$ python -q
>>> import numpy as np
>>> np.set_printoptions(precision=2, suppress=True, linewidth=200, legacy="1.25")
>>> def rnd(a):
...     return np.round(a, 2) + 0
... 
>>> mat = np.load("w.npy")
>>> mat
array([[ 4,  6,  8, 11,  6,  7],
       [ 4,  6,  8, 11,  6,  7],
       [-7, -5, -3,  0, -5, -4],
       [-2,  0,  2,  5,  0,  1]])
>>> blk = np.stack([mat, -3 * mat, mat[::-1]])
>>> print(blk.shape)
(3, 4, 6)
>>> np.linalg.matrix_rank(blk)
array([2, 2, 2])
>>> rng = np.random.default_rng(766977)
>>> K = np.eye(6, dtype=int)[rng.permutation(6)] * np.array([-2, 2, -1, -1, -2, -1])
>>> K
array([[ 0,  0, -1,  0,  0,  0],
       [ 0,  0,  0,  0, -2,  0],
       [ 0,  0,  0,  0,  0, -1],
       [ 0,  2,  0,  0,  0,  0],
       [-2,  0,  0,  0,  0,  0],
       [ 0,  0,  0, -1,  0,  0]])
>>> A2 = np.linalg.inv(K)
>>> (np.abs(A2) > 1e-9).astype(int)
array([[0, 0, 0, 0, 1, 0],
       [0, 0, 0, 1, 0, 0],
       [1, 0, 0, 0, 0, 0],
       [0, 0, 0, 0, 0, 1],
       [0, 1, 0, 0, 0, 0],
       [0, 0, 1, 0, 0, 0]])
>>> rnd(np.linalg.inv(A2))
array([[ 0.,  0., -1.,  0.,  0.,  0.],
       [ 0.,  0.,  0.,  0., -2.,  0.],
       [ 0.,  0.,  0.,  0.,  0., -1.],
       [ 0.,  2.,  0.,  0.,  0.,  0.],
       [-2.,  0.,  0.,  0.,  0.,  0.],
       [ 0.,  0.,  0., -1.,  0.,  0.]])
>>> rnd(np.linalg.det(K) * A2)
array([[ 0.,  0.,  0.,  0., -4.,  0.],
       [ 0.,  0.,  0.,  4.,  0.,  0.],
       [-8.,  0.,  0.,  0.,  0.,  0.],
       [ 0.,  0.,  0.,  0.,  0., -8.],
       [ 0., -4.,  0.,  0.,  0.,  0.],
       [ 0.,  0., -8.,  0.,  0.,  0.]])
>>> data = np.load("test6.npy")
>>> data
array([[-0.41, -1.52, -0.07, -0.23, -0.05],
       [-0.5 , -1.4 ,  0.  , -0.1 ,  0.1 ],
       [ 1.  , -1.2 , -0.5 , -1.8 , -1.8 ]])
>>> blk = np.stack([data, -3 * data, data[::-1]])
>>> rnd(np.linalg.norm(blk, axis=(1, 2)))
array([ 3.73, 11.2 ,  3.73])
>>> print(np.linalg.matrix_rank(blk.reshape(3, -1)))
2
>>> blk.shape
(3, 3, 5)
>>> (blk @ data.T).shape
(3, 3, 3)
>>> rnd(blk.sum(axis=0))
array([[ 1.82,  1.84, -0.36, -1.34, -1.7 ],
       [ 0.5 ,  1.4 ,  0.  ,  0.1 , -0.1 ],
       [-2.41,  0.88,  0.93,  3.37,  3.55]])
>>> rnd(np.einsum("bij,cij->bc", blk, blk))
array([[ 13.94, -41.82,   6.14],
       [-41.82, 125.45, -18.41],
       [  6.14, -18.41,  13.94]])
>>> A2 = np.array([[1, 5], [4, 6], [7, 2], [9, 0], [9, 1]])
>>> np.vstack([data, A2.T]).shape
(5, 5)
>>> rnd(A2.T @ data.T)
array([[ -9.5 ,  -6.1 , -39.7 ],
       [-11.36, -10.8 ,  -5.  ]])
>>> rnd(np.einsum("ik,kj->ji", data, A2))
array([[ -9.5 ,  -6.1 , -39.7 ],
       [-11.36, -10.8 ,  -5.  ]])
>>> rnd(np.einsum("ij->j", data))
array([ 0.09, -4.12, -0.57, -2.13, -1.75])
>>> rnd(np.einsum("ik,kj->ij", data, A2))
array([[ -9.5 , -11.36],
       [ -6.1 , -10.8 ],
       [-39.7 ,  -5.  ]])
>>> print(np.linalg.matrix_rank(data @ A2))
2
>>> rnd(np.einsum("ij,ij->i", data, data))
array([2.54, 2.23, 9.17])
>>> Uu, sv, Vt = np.linalg.svd(data)
>>> rnd(sv)
array([3.18, 1.95, 0.03])
>>> A2 = Uu[:, :2] @ np.diag(sv[:2]) @ Vt[:2]
>>> np.linalg.matrix_rank(data, rtol=0.05)
2
>>> print(rnd(np.linalg.norm(data - A2) / np.linalg.norm(data)))
0.01
>>> rnd(A2)
array([[-0.42, -1.52, -0.06, -0.24, -0.05],
       [-0.49, -1.4 , -0.01, -0.09,  0.1 ],
       [ 1.  , -1.2 , -0.5 , -1.8 , -1.8 ]])
>>> rk = np.linalg.matrix_rank(A2)
>>> rk
2
>>> ns = np.linalg.svd(A2)[2][rk:].T
>>> ns.shape
(5, 3)
>>> [int(np.linalg.matrix_rank(A2[:, :j + 1])) for j in range(5)]
[1, 2, 2, 2, 2]
>>> print([int(np.linalg.matrix_rank(A2[:i])) for i in range(1, len(A2) + 1)])
[1, 2, 2]
>>> def softmax(z):
...     e = np.exp(z - z.max(axis=-1, keepdims=True))
...     return e / e.sum(axis=-1, keepdims=True)
... 
>>> rnd(softmax(data).sum(axis=1))
array([1., 1., 1.])
>>> rnd(softmax(data[0]))
array([0.19, 0.06, 0.26, 0.22, 0.27])
>>> att = data @ data.T / np.sqrt(5)
>>> rnd(softmax(att))
array([[0.37, 0.34, 0.29],
       [0.39, 0.37, 0.23],
       [0.04, 0.03, 0.94]])
>>> M = np.loadtxt("dump.csv", delimiter=",")
>>> M
array([[ -3.,   0.,   2.,   3.,   2.,  -2.,  -2.,  -3.,   0.],
       [  0.,  -3.,   3.,   5.,   5.,  -4.,  -3.,  -6.,   1.],
       [ -2.,   0.,   1.,   3.,   2.,  -5.,  -4.,  -9.,  -2.],
       [ -3.,   1.,   4.,   2.,   4.,  -8.,  -7.,  -7.,  -5.],
       [ -3.,  -2.,   5.,   4.,   3.,  -9.,  -8.,  -9.,  -4.],
       [  0.,  -1.,   2.,   7.,   5., -11., -11., -12.,  -6.],
       [  2.,  -2.,   3.,   5.,   4., -13., -13., -15.,  -3.],
       [  5.,   1.,   3.,   3.,   5., -11., -15., -13.,  -6.],
       [  4.,  -2.,   2.,   1.,   3., -14., -14., -13.,  -6.],
       [  6.,  -5.,  -1.,  -1.,   4., -17., -17., -16.,  -8.]])
>>> vec = np.array([9, 9, 9, 7, 2, 4, 1, 4, 6])
>>> y = M @ vec
>>> print(rnd(np.linalg.pinv(M) @ M))
[[1. 0. 0. 0. 0. 0. 0. 0. 0.]
 [0. 1. 0. 0. 0. 0. 0. 0. 0.]
 [0. 0. 1. 0. 0. 0. 0. 0. 0.]
 [0. 0. 0. 1. 0. 0. 0. 0. 0.]
 [0. 0. 0. 0. 1. 0. 0. 0. 0.]
 [0. 0. 0. 0. 0. 1. 0. 0. 0.]
 [0. 0. 0. 0. 0. 0. 1. 0. 0.]
 [0. 0. 0. 0. 0. 0. 0. 1. 0.]
 [0. 0. 0. 0. 0. 0. 0. 0. 1.]]
>>> print(rnd(np.linalg.lstsq(M, y)[0]))
[9. 9. 9. 7. 2. 4. 1. 4. 6.]
>>> rnd(np.linalg.solve(M.T @ M, M.T @ y))
array([9., 9., 9., 7., 2., 4., 1., 4., 6.])
>>> y = y + 0.02 * rng.normal(size=10)
>>> rnd(y)
array([  -5.98,    8.02,  -55.97,  -57.  ,  -70.02,  -71.03,  -73.  ,  -35.01, -109.03, -196.  ])
>>> c, *_ = np.linalg.lstsq(M, y)
>>> rnd(M.T @ (y - M @ c))
array([0., 0., 0., 0., 0., 0., 0., 0., 0.])
>>> rnd(c)
array([8.99, 9.  , 8.99, 6.99, 2.01, 4.01, 1.  , 3.99, 6.01])
>>> t = np.radians(45)
>>> Rm = np.eye(9)
>>> Rm[1, 1] = Rm[0, 0] = np.cos(t)
>>> Rm[1, 0], Rm[0, 1] = -np.sin(t), np.sin(t)
>>> print(rnd(Rm))
[[ 0.71  0.71  0.    0.    0.    0.    0.    0.    0.  ]
 [-0.71  0.71  0.    0.    0.    0.    0.    0.    0.  ]
 [ 0.    0.    1.    0.    0.    0.    0.    0.    0.  ]
 [ 0.    0.    0.    1.    0.    0.    0.    0.    0.  ]
 [ 0.    0.    0.    0.    1.    0.    0.    0.    0.  ]
 [ 0.    0.    0.    0.    0.    1.    0.    0.    0.  ]
 [ 0.    0.    0.    0.    0.    0.    1.    0.    0.  ]
 [ 0.    0.    0.    0.    0.    0.    0.    1.    0.  ]
 [ 0.    0.    0.    0.    0.    0.    0.    0.    1.  ]]
>>> A2 = M @ Rm.T
>>> np.allclose(np.linalg.norm(M, axis=1), np.linalg.norm(A2, axis=1))
True
>>> rnd(A2)
array([[ -2.12,   2.12,   2.  ,   3.  ,   2.  ,  -2.  ,  -2.  ,  -3.  ,   0.  ],
       [ -2.12,  -2.12,   3.  ,   5.  ,   5.  ,  -4.  ,  -3.  ,  -6.  ,   1.  ],
       [ -1.41,   1.41,   1.  ,   3.  ,   2.  ,  -5.  ,  -4.  ,  -9.  ,  -2.  ],
       [ -1.41,   2.83,   4.  ,   2.  ,   4.  ,  -8.  ,  -7.  ,  -7.  ,  -5.  ],
       [ -3.54,   0.71,   5.  ,   4.  ,   3.  ,  -9.  ,  -8.  ,  -9.  ,  -4.  ],
       [ -0.71,  -0.71,   2.  ,   7.  ,   5.  , -11.  , -11.  , -12.  ,  -6.  ],
       [  0.  ,  -2.83,   3.  ,   5.  ,   4.  , -13.  , -13.  , -15.  ,  -3.  ],
       [  4.24,  -2.83,   3.  ,   3.  ,   5.  , -11.  , -15.  , -13.  ,  -6.  ],
       [  1.41,  -4.24,   2.  ,   1.  ,   3.  , -14.  , -14.  , -13.  ,  -6.  ],
       [  0.71,  -7.78,  -1.  ,  -1.  ,   4.  , -17.  , -17.  , -16.  ,  -8.  ]])
>>> rnd(np.abs(A2 - M).max(axis=0))
array([5.29, 3.83, 0.  , 0.  , 0.  , 0.  , 0.  , 0.  , 0.  ])
>>> rnd(np.linalg.det(Rm)), rnd(np.trace(Rm))
(1.0, 8.41)
